% python3 -q
>>> import numpy as np
>>> np.set_printoptions(suppress=True, linewidth=100)
>>> rd = lambda a: np.round(a, 1) + 0
>>> W0 = np.array([[8, 0, 0, 8], [4, 9, 6, 0], [0, 4, 5, 3], [0, 4, 5, 3]])
>>> u, g = W0[2], W0[1]
>>> print(u @ g)
66
>>> pr = (u @ g) / (u @ u) * u
>>> print(rd(g - pr))
[ 4.   3.7 -0.6 -4. ]
>>> print(rd((g - pr) @ u))
0.0
>>> U, sv, Vh = np.linalg.svd(W0)
>>> evecs = Vh[:(sv > 1e-8).sum()]
>>> rng = np.random.default_rng(38)
>>> vec = W0[0] + -1 * W0[2] + rng.integers(2) * np.eye(4)[0]
>>> print(vec)
[ 8. -4. -5.  5.]
>>> print(rd(np.linalg.norm(vec - evecs.T @ evecs @ vec)))
0.0
>>> print(np.allclose(evecs.T @ evecs @ vec, vec))
True
>>> print(rd(np.diag(evecs.T @ evecs)))
[0.9 0.7 0.6 0.9]
>>> vec = np.array([0, -1, 1, -1])
>>> print(W0 * vec)
[[ 0  0  0 -8]
 [ 0 -9  6  0]
 [ 0 -4  5 -3]
 [ 0 -4  5 -3]]
>>> W = np.array([[4, 2, 1, 0, 1, 5],
...     [2, 5, 1, 4, 5, 3],
...     [5, 4, 4, 5, 3, 0],
...     [2, 4, 3, 0, 4, 4]])
>>> coef = np.array([6, 8, 0, 2, 7, 2])
>>> hid = np.maximum(W0 @ W + coef, 0)
>>> print(hid)
[[54 56 32  2 47 74]
 [70 85 37 68 74 49]
 [45 60 33 43 54 26]
 [45 60 33 43 54 26]]
>>> basis = np.array([[-1, 3, -1],
...     [0, 0, -1],
...     [-2, -1, 3],
...     [0, 0, 0],
...     [1, 0, -1],
...     [-3, 0, -1]])
>>> print(W @ basis)
[[-20  11  -9]
 [ -8   5 -12]
 [-10  11   0]
 [-16   3  -5]]
>>> U, sv, Vh = np.linalg.svd(hid)
>>> print(np.argmax(sv[:-1] / (sv[1:] + 1e-6)) + 1)
3
>>> out = U[:, :3] @ np.diag(sv[:3]) @ Vh[:3]
>>> print(np.linalg.matrix_rank(hid, rtol=0.05))
2
>>> A = np.load("case3.npy")
>>> print(A)
[[2 0 0 0]
 [3 3 0 0]
 [0 0 2 0]
 [0 0 3 3]]
>>> # triangular
>>> w, evecs = np.linalg.eig(A)
>>> print(A @ evecs[:, 0] - w[0] * evecs[:, 0])
[0. 0. 0. 0.]
>>> print(rd(np.sort(np.linalg.eigvals(A.T))))
[2. 2. 3. 3.]
>>> print(w)
[3. 3. 2. 2.]
>>> print(rd(np.sort(np.linalg.eigvals(A @ A))))
[4. 4. 9. 9.]
>>> vec = np.array([1, -2, 2, 1])
>>> print(np.sign((A @ vec).round(6)))
[ 1 -1  1  1]
>>> print(A @ np.ones(4))
[2. 6. 2. 6.]
>>> print(A @ (2 * vec))
[ 4 -6  8 18]
>>> print(np.linalg.norm(A @ vec) <= np.linalg.norm(A, 2) * np.linalg.norm(vec) + 1e-9)
True
>>> print(A @ vec)
[ 2 -3  4  9]
>>> print(A * vec)
[[ 2  0  0  0]
 [ 3 -6  0  0]
 [ 0  0  4  0]
 [ 0  0  6  3]]
>>> P = np.triu(np.array([[0, 0, 2, 2], [2, 2, 2, 0], [1, 2, 2, 0], [0, 0, 1, 2]]), 1) + np.eye(4)
>>> out = P @ A @ np.linalg.inv(P)
>>> print(out)
[[ 2.  0.  6.  2.]
 [ 3.  3. -8. -6.]
 [ 0.  0.  2.  0.]
 [ 0.  0.  3.  3.]]
>>> w, evecs = np.linalg.eig(out)
>>> print(rd(np.sort(np.linalg.eigvals(out @ out))))
[4. 4. 9. 9.]
>>> print(w)
[3. 2. 3. 2.]
>>> print(out @ evecs[:, 0] - w[0] * evecs[:, 0])
[0. 0. 0. 0.]
>>> out = np.linalg.inv(A)
>>> print((np.abs(out) > 1e-9).astype(int))
[[1 0 0 0]
 [1 1 0 0]
 [0 0 1 0]
 [0 0 1 1]]
>>> print(rd(np.linalg.cond(A)))
3.4
>>> print(rd(out))
[[ 0.5  0.   0.   0. ]
 [-0.5  0.3  0.   0. ]
 [ 0.   0.   0.5  0. ]
 [ 0.   0.  -0.5  0.3]]
>>> print(rd(np.linalg.inv(out)))
[[2. 0. 0. 0.]
 [3. 3. 0. 0.]
 [0. 0. 2. 0.]
 [0. 0. 3. 3.]]
>>> m1 = np.load("w.npy")
>>> print(m1)
[[  8   0  -5   7]
 [  0 -14  10  11]
 [ -5  10 -12   5]
 [  7  11   5  -2]]
>>> print(np.trace(m1))
-20
>>> print(rd(np.sort(np.abs(np.linalg.eigvals(m1)))))
[ 7.  12.8 15.4 24.5]
>>> print(np.linalg.matrix_power(m1, 3))
[[  948   359  -995  1504]
 [  359 -9274  5865  4003]
 [ -995  5865 -5828  -410]
 [ 1504  4003  -410 -1640]]
>>> print((m1 - m1.T) / 2)
[[0. 0. 0. 0.]
 [0. 0. 0. 0.]
 [0. 0. 0. 0.]
 [0. 0. 0. 0.]]
>>> print(np.allclose(m1 @ m1.T, m1.T @ m1))
True
>>> basis = np.sign(np.array([[1, 0, 0], [1, 3, 3], [3, 1, 0]]))
>>> out = (np.tril(basis, -1) + np.eye(3)) @ (np.triu(basis, 1) + np.eye(3))
>>> w = np.array([0, 0, 8])
>>> M = np.rint(out * w @ np.linalg.inv(out)) + 0
>>> print(M)
[[  0.   0.   0.]
 [  0.  -8.   8.]
 [  0. -16.  16.]]
>>> # rank 1
>>> rk = np.linalg.matrix_rank(M)
>>> print(rk)
1
>>> ns = np.linalg.svd(M)[2][rk:].T
>>> print(M @ ns)
[[0. 0.]
 [0. 0.]
 [0. 0.]]
>>> print(ns.shape)
(3, 2)
>>> print([int(np.linalg.matrix_rank(M[:, :j + 1])) for j in range(3)])
[0, 1, 1]
>>> print(np.allclose(M @ ns, 0))
True
>>> print(rd(np.linalg.det(M)))
0.0
>>> print(np.flatnonzero(np.linalg.matrix_power((M != 0) + (M.T != 0) + np.eye(3), 3)[2]))
[1 2]
>>> print(rd(np.sort(np.linalg.eigvals(M).real)))
[0. 0. 8.]
>>> gram = M.T @ M
>>> print(np.linalg.matrix_rank(gram))
1
>>> print((M @ M.T).shape)
(3, 3)
>>> print(np.diag(gram))
[  0. 320. 320.]
>>> print(np.trace(gram), (M ** 2).sum())
640.0 640.0
>>> print(rd(np.linalg.eigvalsh(gram)[::-1]))
[640.   0.   0.]
>>> print(np.linalg.cond(M) > 100)
True
>>> print([round(float(x), 1) for x in np.linalg.svd(M, compute_uv=False)[:3]])
[25.3, 0.0, 0.0]
>>> print(np.linalg.matrix_rank(M, rtol=0.1))
1
>>> print(rd(np.linalg.norm(M, 2) / np.linalg.norm(M)))
1.0
>>> def softmax(z):
...     e = np.exp(z - z.max(axis=-1, keepdims=True))
...     return e / e.sum(axis=-1, keepdims=True)
... 
>>> print(rd(softmax(10 * M[1])))
[0. 0. 1.]
>>> print(rd(softmax(M).sum(axis=1)))
[1. 1. 1.]
>>> print(rd(softmax(M[1] + 5)))
[0. 0. 1.]
>>> scores = M @ M.T / np.sqrt(3)
>>> print(softmax(scores).round(6).argmax(axis=1))
[0 2 2]
>>> print(rd(softmax(scores)))
[[0.3 0.3 0.3]
 [0.  0.  1. ]
 [0.  0.  1. ]]
>>> print(rd(softmax(scores + np.triu(np.full(scores.shape, -np.inf), 1))))
[[1. 0. 0.]
 [0. 1. 0.]
 [0. 0. 1.]]
>>> mat = np.loadtxt("run0.csv", delimiter=",")
>>> print(mat)
[[5. 1. 0. 0.]
 [0. 5. 1. 0.]
 [0. 0. 5. 1.]
 [0. 0. 0. 5.]]
>>> vec = np.array([0, 2, 3, -3])
>>> target = mat @ vec
>>> print(target)
[  2.  13.  12. -15.]
>>> print(rd(np.linalg.solve(mat, mat[:, 1])))
[0. 1. 0. 0.]
>>> print(rd(np.linalg.solve(mat.T, mat[3])))
[0. 0. 0. 1.]
>>> idx = rng.permutation(4)
>>> print(idx)
[2 3 0 1]
>>> out = mat[idx][:, idx]
>>> print(out)
[[5. 1. 0. 0.]
 [0. 5. 0. 0.]
 [0. 0. 5. 1.]
 [1. 0. 0. 5.]]
>>> print(np.allclose(out, mat))
False
>>> feats = np.loadtxt("out13.csv", delimiter=",")
>>> print(feats)
[[ 3.   2.1  2.2]
 [ 2.9  2.3  2.1]
 [ 2.7  2.1  2.4]
 [ 3.2  1.7  1.6]
 [ 3.   2.3  2.3]
 [ 2.9  1.3  1.9]
 [ 2.4  1.7  1.9]
 [ 1.8  0.3  3.4]
 [ 2.  -0.2  2.5]
 [ 2.2  0.2  3. ]
 [ 2.1  0.   2.9]
 [ 1.7  0.1  2.6]
 [ 1.7 -0.1  3.4]
 [ 1.8 -0.1  3.3]
 [ 0.7  1.6  2.8]
 [ 0.5  1.8  2.6]
 [ 1.   2.1  3.2]
 [ 1.   1.7  2.8]
 [ 0.9  2.4  2.9]
 [ 0.8  2.2  3.2]
 [ 0.8  1.7  3.1]]
>>> vec = np.array([2, 2, 0])
>>> target = feats @ vec
>>> coef, lr = np.zeros(3), 1 / np.linalg.norm(feats, 2) ** 2
>>> for i in range(6):
...     coef -= lr * feats.T @ (feats @ coef - target)
...     if i % 1 == 0: print(i, round(np.linalg.norm(feats @ coef - target), 1))
... 
0 8.7
1 8.1
2 7.5
3 6.9
4 6.4
5 5.9
>>> print(rd(np.linalg.cond(feats)))
3.9
>>> print(rd(coef))
[1.4 1.2 0.9]
